>>> import numpy as np
>>> np.set_printoptions(precision=3, suppress=True, linewidth=120)
>>> arr = np.cumsum(np.array([[-9, -6, 5, 6],
...     [-8, -6, 0, -6],
...     [2, -8, 2, -7],
...     [-6, -6, 3, -5],
...     [-9, -1, -7, 0],
...     [-1, -6, -8, 6],
...     [-1, 1, 8, 6],
...     [9, -8, 8, -7],
...     [5, 6, -7, 3],
...     [-1, -3, -1, 7],
...     [-6, 7, 3, -1],
...     [-4, 9, 1, 4],
...     [6, 5, -8, 0],
...     [-5, -4, 0, 2],
...     [3, -4, -8, -2],
...     [-9, 1, -5, -9],
...     [-2, -5, 8, -1],
...     [-5, 4, 6, 5],
...     [8, -3, -2, -7],
...     [3, -7, 2, 5],
...     [3, 6, 9, 7],
...     [7, -2, -4, -9],
...     [4, -2, -3, 0],
...     [-3, -9, -8, 0],
...     [-7, -5, -6, 6],
...     [-2, -6, 4, 2],
...     [5, -4, -8, 3],
...     [2, -2, -9, -9],
...     [-6, -8, -6, 0],
...     [4, -9, 6, 3],
...     [9, -3, 5, 4],
...     [-3, 8, 4, -5]]), axis=0)
>>> arr
array([[ -9,  -6,   5,   6],
       [-17, -12,   5,   0],
       [-15, -20,   7,  -7],
       [-21, -26,  10, -12],
       [-30, -27,   3, -12],
       [-31, -33,  -5,  -6],
       [-32, -32,   3,   0],
       [-23, -40,  11,  -7],
       [-18, -34,   4,  -4],
       [-19, -37,   3,   3],
       [-25, -30,   6,   2],
       [-29, -21,   7,   6],
       [-23, -16,  -1,   6],
       [-28, -20,  -1,   8],
       [-25, -24,  -9,   6],
       [-34, -23, -14,  -3],
       [-36, -28,  -6,  -4],
       [-41, -24,   0,   1],
       [-33, -27,  -2,  -6],
       [-30, -34,   0,  -1],
       [-27, -28,   9,   6],
       [-20, -30,   5,  -3],
       [-16, -32,   2,  -3],
       [-19, -41,  -6,  -3],
       [-26, -46, -12,   3],
       [-28, -52,  -8,   5],
       [-23, -56, -16,   8],
       [-21, -58, -25,  -1],
       [-27, -66, -31,  -1],
       [-23, -75, -25,   2],
       [-14, -78, -20,   6],
       [-17, -70, -16,   1]])
>>> out = np.c_[arr[:, :2] @ np.array([[5, 0], [8, 1]]), np.array([0, -4, 6, 3, 9, 1, -6, 6, 7, -4, 0, -1, 2, -1, -3, -8, -7, 4, 9, -7, 1, -7, 0, -9, -7, -5, 7, 8, 2, -6, -2, -9])]
>>> out
array([[ -93,   -6,    0],
       [-181,  -12,   -4],
       [-235,  -20,    6],
       [-313,  -26,    3],
       [-366,  -27,    9],
       [-419,  -33,    1],
       [-416,  -32,   -6],
       [-435,  -40,    6],
       [-362,  -34,    7],
       [-391,  -37,   -4],
       [-365,  -30,    0],
       [-313,  -21,   -1],
       [-243,  -16,    2],
       [-300,  -20,   -1],
       [-317,  -24,   -3],
       [-354,  -23,   -8],
       [-404,  -28,   -7],
       [-397,  -24,    4],
       [-381,  -27,    9],
       [-422,  -34,   -7],
       [-359,  -28,    1],
       [-340,  -30,   -7],
       [-336,  -32,    0],
       [-423,  -41,   -9],
       [-498,  -46,   -7],
       [-556,  -52,   -5],
       [-563,  -56,    7],
       [-569,  -58,    8],
       [-663,  -66,    2],
       [-715,  -75,   -6],
       [-694,  -78,   -2],
       [-645,  -70,   -9]])
>>> np.round(np.linalg.norm(out - arr @ np.linalg.lstsq(arr, out)[0], axis=0), 3) + 0
array([ 0.   ,  0.   , 29.908])
>>> np.linalg.matrix_rank(np.c_[arr, out])
np.int64(5)
>>> x = np.array([0, 2, 2, -3])
>>> target = arr @ x
>>> coef, lr = np.zeros(4), 1 / np.linalg.norm(arr, 2) ** 2
>>> for i in range(20):
...     coef -= lr * arr.T @ (arr @ coef - target)
...     if i % 5 == 0: print(i, round(np.linalg.norm(arr @ coef - target), 3))
... 
0 174.199
5 126.867
10 98.746
15 81.887
>>> np.round(np.linalg.cond(arr), 3)
np.float64(9.061)
>>> labels = arr[:, 2] > np.median(arr[:, 2])
>>> u = arr[labels].mean(axis=0) - arr[~labels].mean(axis=0)
>>> labels.astype(int)
array([1, 1, 1, 1, 1, 0, 1, 1, 1, 1, 1, 1, 0, 0, 0, 0, 0, 1, 0, 1, 1, 1, 1, 0, 0, 0, 0, 0, 0, 0, 0, 0])
>>> ((arr - arr.mean(axis=0)) @ u > 0).astype(int)
array([1, 1, 1, 1, 1, 1, 1, 1, 1, 1, 1, 1, 1, 1, 1, 1, 1, 1, 1, 1, 1, 1, 1, 0, 0, 0, 0, 0, 0, 0, 0, 0])
>>> u
array([ 2.25 , 17.5  , 17.312, -2.875])
>>> np.round((((arr - arr.mean(axis=0)) @ u > 0) == labels).mean(), 3)
np.float64(0.781)
>>> W0 = np.load("sample18.npy")
>>> W0
array([[1.   , 0.2  , 0.04 , 0.008, 0.002, 0.   , 0.   ],
       [0.2  , 1.   , 0.2  , 0.04 , 0.008, 0.002, 0.   ],
       [0.04 , 0.2  , 1.   , 0.2  , 0.04 , 0.008, 0.002],
       [0.008, 0.04 , 0.2  , 1.   , 0.2  , 0.04 , 0.008],
       [0.002, 0.008, 0.04 , 0.2  , 1.   , 0.2  , 0.04 ],
       [0.   , 0.002, 0.008, 0.04 , 0.2  , 1.   , 0.2  ],
       [0.   , 0.   , 0.002, 0.008, 0.04 , 0.2  , 1.   ]])
>>> rng = np.random.default_rng(6872)
>>> labels = rng.permutation(7)
>>> labels
array([6, 0, 1, 4, 3, 5, 2])
>>> out = W0[labels][:, labels]
>>> out
array([[1.   , 0.   , 0.   , 0.04 , 0.008, 0.2  , 0.002],
       [0.   , 1.   , 0.2  , 0.002, 0.008, 0.   , 0.04 ],
       [0.   , 0.2  , 1.   , 0.008, 0.04 , 0.002, 0.2  ],
       [0.04 , 0.002, 0.008, 1.   , 0.2  , 0.2  , 0.04 ],
       [0.008, 0.008, 0.04 , 0.2  , 1.   , 0.04 , 0.2  ],
       [0.2  , 0.   , 0.002, 0.2  , 0.04 , 1.   , 0.008],
       [0.002, 0.04 , 0.2  , 0.04 , 0.2  , 0.008, 1.   ]])
>>> np.diag(out)
array([1., 1., 1., 1., 1., 1., 1.])
>>> np.trace(out)
np.float64(7.0)
>>> feats = np.loadtxt("m.csv", delimiter=",")
>>> feats
array([[-1.801, -4.451, -1.327, -0.427],
       [-1.35 , -0.054, -1.412, -4.602],
       [-3.701, -3.278, -0.449, -0.594],
       [-4.365,  0.718,  2.215, -0.721],
       [ 1.473,  1.951,  1.743,  3.998],
       [ 4.52 , -0.704,  1.842,  0.826],
       [-0.832,  2.229, -1.005, -4.281],
       [-0.298, -2.789, -4.107, -0.515],
       [ 3.678, -0.124, -2.529, -2.249],
       [-3.728,  1.647, -2.102, -1.993],
       [-0.5  ,  1.812, -4.42 , -1.39 ]])
>>> hat = feats @ np.linalg.solve(feats.T @ feats, feats.T)
>>> np.allclose(hat @ hat, hat)
True
>>> np.round(np.linalg.eigvalsh(hat), 3) + 0
array([0., 0., 0., 0., 0., 0., 0., 1., 1., 1., 1.])
>>> np.round(np.trace(hat), 3)
np.float64(4.0)
>>> np.linalg.matrix_rank(np.eye(11) - hat)
np.int64(7)
>>> np.diag(hat)
array([0.384, 0.344, 0.318, 0.358, 0.336, 0.341, 0.368, 0.407, 0.364, 0.3  , 0.482])
>>> hat @ feats[:, 3]
array([-0.427, -4.602, -0.594, -0.721,  3.998,  0.826, -4.281, -0.515, -2.249, -1.993, -1.39 ])
